$ python -q
>>> import numpy as np
>>> np.set_printoptions(precision=4, suppress=True, linewidth=100, sign=" ")
>>> rnd = lambda a: np.round(a, 4) + 0
>>> rng = np.random.default_rng(8578)
>>> F = np.triu(rng.random((5, 5)) < 0.5, 1).astype(int)
>>> F = F + F.T
>>> print(F)
[[ 0  0  0  0  0]
 [ 0  0  1  1  1]
 [ 0  1  0  1  0]
 [ 0  1  1  0  1]
 [ 0  1  0  1  0]]
>>> # equal to its transpose
>>> print(np.argwhere(np.triu(F)))
[[ 1  2]
 [ 1  3]
 [ 1  4]
 [ 2  3]
 [ 3  4]]
>>> L = np.diag(F.sum(axis=1)) - F
>>> print(rnd(np.linalg.eigvalsh(L)))
[ 0.  0.  2.  4.  4.]
>>> print(round(np.linalg.det(L[1:, 1:])))
0
>>> print(rnd(np.trace(np.linalg.pinv(F) @ F)))
3.0
>>> print(np.unique(F.round(6), axis=0).shape)
(4, 5)
>>> print(np.abs(np.diag(np.linalg.qr(F)[1])) > 1e-9)
[False  True  True  True False]
>>> lab = rng.permutation(5)
>>> print(lab)
[ 2  0  4  1  3]
>>> A2 = F[lab][:, lab]
>>> print(np.diag(A2))
[ 0  0  0  0  0]
>>> print(rnd(np.linalg.det(A2)), rnd(np.linalg.det(F[lab])))
0.0 0.0
>>> print(np.linalg.matrix_rank(F, rtol=0.1))
3
>>> print(np.linalg.cond(F) > 100)
True
>>> print(np.argsort(-np.linalg.norm(F, axis=0).round(6), kind="stable")[:3])
[ 1  3  2]
>>> print(np.unravel_index(np.abs(F).argmax(), F.shape))
(np.int64(1), np.int64(2))
>>> print(rnd(np.linalg.svd(F, compute_uv=False)))
[ 2.5616  1.5616  1.      0.      0.    ]
>>> print(np.abs(F).max())
1
>>> print(F.sum(axis=1))
[ 0  3  2  3  2]
>>> print(rnd(np.linalg.norm(F)))
3.1623
>>> print(F.mean(axis=0))
[ 0.   0.6  0.4  0.6  0.4]
>>> np.zeros(5, 5)
Traceback (most recent call last):
  File "<python-input-29>", line 1, in <module>
    np.zeros(5, 5)
    ~~~~~~~~^^^^^^
TypeError: Cannot interpret '5' as a data type
>>> np.linalg.rank(F)
Traceback (most recent call last):
  File "<python-input-30>", line 1, in <module>
    np.linalg.rank(F)
    ^^^^^^^^^^^^^^
AttributeError: module 'numpy.linalg' has no attribute 'rank'
>>> print(np.linalg.matrix_rank(F))
3
